% python3 -q
>>> import numpy as np
>>> import numpy.linalg as la
>>> np.set_printoptions(precision=2, suppress=True, linewidth=160, legacy="1.25")
>>> rd = lambda a: np.round(a, 2) + 0
>>> data = np.load("sample10.npy")
>>> print(data)
[[ 0  0  1 -2  2  0 -1  1]
 [ 2 -2 -1 -1 -1 -1 -1 -2]
 [ 0  0  1 -2  2  0 -1  1]
 [ 0 -1 -2  1 -2 -1  2 -2]
 [ 1  0  0  1 -1 -2 -2  0]]
>>> print(rd(data @ la.pinv(data) @ data))
[[ 0.  0.  1. -2.  2.  0. -1.  1.]
 [ 2. -2. -1. -1. -1. -1. -1. -2.]
 [ 0.  0.  1. -2.  2.  0. -1.  1.]
 [ 0. -1. -2.  1. -2. -1.  2. -2.]
 [ 1.  0.  0.  1. -1. -2. -2.  0.]]
>>> print(la.lstsq(data[:-1].T, data[-1])[2])
3
>>> out = np.array([[5, -2],
...     [7, -5],
...     [-4, 3],
...     [-2, -4],
...     [-8, 5],
...     [4, 0],
...     [6, 0],
...     [0, -2]])
>>> print(np.einsum("ij,ij->i", data, data))
[11 17 11 19 11]
>>> print(data @ out)
[[-22  19]
 [  0   6]
 [-22  19]
 [ 23 -11]
 [ -9 -11]]
>>> print(la.matrix_rank(data @ out))
2
>>> print(np.einsum("ij->j", data))
[ 3 -3 -1 -3  0 -4 -3 -2]
>>> U, sv, Vt = la.svd(data)
>>> vecs = Vt[:(sv > 1e-8).sum()]
>>> rng = np.random.default_rng(661)
>>> x = data[2] + -2 * data[1] + rng.integers(2) * np.eye(8)[7]
>>> print(x)
[-4.  4.  3.  0.  4.  2.  1.  5.]
>>> print(rd(np.diag(vecs.T @ vecs)))
[0.38 0.29 0.23 0.65 0.43 0.95 0.71 0.36]
>>> print(la.matrix_rank(np.vstack([data, x])))
4
>>> print(data.reshape(2, -1))
[[ 0  0  1 -2  2  0 -1  1  2 -2 -1 -1 -1 -1 -1 -2  0  0  1 -2]
 [ 2  0 -1  1  0 -1 -2  1 -2 -1  2 -2  1  0  0  1 -1 -2 -2  0]]
>>> t3 = data.reshape(5, 2, -1)
>>> print(t3.sum(axis=1))
[[ 2  0  0 -1]
 [ 1 -3 -2 -3]
 [ 2  0  0 -1]
 [-2 -2  0 -1]
 [ 0 -2 -2  1]]
>>> print(t3[:, 0])
[[ 0  0  1 -2]
 [ 2 -2 -1 -1]
 [ 0  0  1 -2]
 [ 0 -1 -2  1]
 [ 1  0  0  1]]
>>> print(np.einsum("ihd,ihd->ih", t3, t3))
[[ 5  6]
 [10  7]
 [ 5  6]
 [ 6 13]
 [ 2  9]]
>>> print(t3.shape)
(5, 2, 4)
>>> print(t3.transpose(1, 0, 2))
[[[ 0  0  1 -2]
  [ 2 -2 -1 -1]
  [ 0  0  1 -2]
  [ 0 -1 -2  1]
  [ 1  0  0  1]]

 [[ 2  0 -1  1]
  [-1 -1 -1 -2]
  [ 2  0 -1  1]
  [-2 -1  2 -2]
  [-1 -2 -2  0]]]
>>> print(np.einsum("ihd,jhd->hij", t3, t3).shape)
(2, 5, 5)
>>> m1 = np.loadtxt("case15.csv", delimiter=",")
>>> print(m1)
[[-0.51 -1.02  3.4  -1.87  1.36  0.85  1.36  0.  ]
 [-0.18 -0.36  1.2  -0.66  0.48  0.3   0.48  0.  ]
 [-0.15 -0.3   1.   -0.55  0.4   0.25  0.4   0.  ]
 [ 0.3   0.6  -2.    1.1  -0.8  -0.5  -0.8   0.  ]]
>>> print(np.allclose(m1[:-1].T @ la.lstsq(m1[:-1].T, m1[-1])[0], m1[-1]))
True
>>> print(rd(np.trace(la.pinv(m1) @ m1)))
1.0
>>> w1 = np.array([[1, 0, 3],
...     [0, -2, 0],
...     [-3, 1, 0],
...     [-2, -1, 2],
...     [0, -3, 3],
...     [1, -2, 2],
...     [1, 0, -1],
...     [3, 0, -2]])
>>> coef = np.array([8, 5, 5])
>>> hid = np.maximum(m1 @ w1 + coef, 0)
>>> print(la.matrix_rank(hid))
2
>>> print((hid > 0).astype(int))
[[1 1 1]
 [1 1 1]
 [1 1 1]
 [1 1 1]]
>>> print(rd(hid))
[[ 3.24  6.53  4.15]
 [ 6.32  5.54  4.7 ]
 [ 6.6   5.45  4.75]
 [10.8   4.1   5.5 ]]
>>> Z = np.array([[0, -3], [1, 2], [-1, -2]])
>>> print(rd(hid @ Z))
[[  2.38  -4.96]
 [  0.84 -17.28]
 [  0.7  -18.4 ]
 [ -1.4  -35.2 ]]
>>> print((hid @ Z).round(6).argmax(axis=1))
[0 0 0 0]
>>> U, sv, Vt = la.svd(m1)
>>> print(np.argmax(sv[:-1] / (sv[1:] + 1e-6)) + 1)
1
>>> print(rd(sv))
[5.69 0.   0.   0.  ]
>>> out = U[:, :1] @ np.diag(sv[:1]) @ Vt[:1]
>>> print(la.matrix_rank(out))
1
>>> print(rd(out))
[[-0.51 -1.02  3.4  -1.87  1.36  0.85  1.36  0.  ]
 [-0.18 -0.36  1.2  -0.66  0.48  0.3   0.48  0.  ]
 [-0.15 -0.3   1.   -0.55  0.4   0.25  0.4   0.  ]
 [ 0.3   0.6  -2.    1.1  -0.8  -0.5  -0.8   0.  ]]
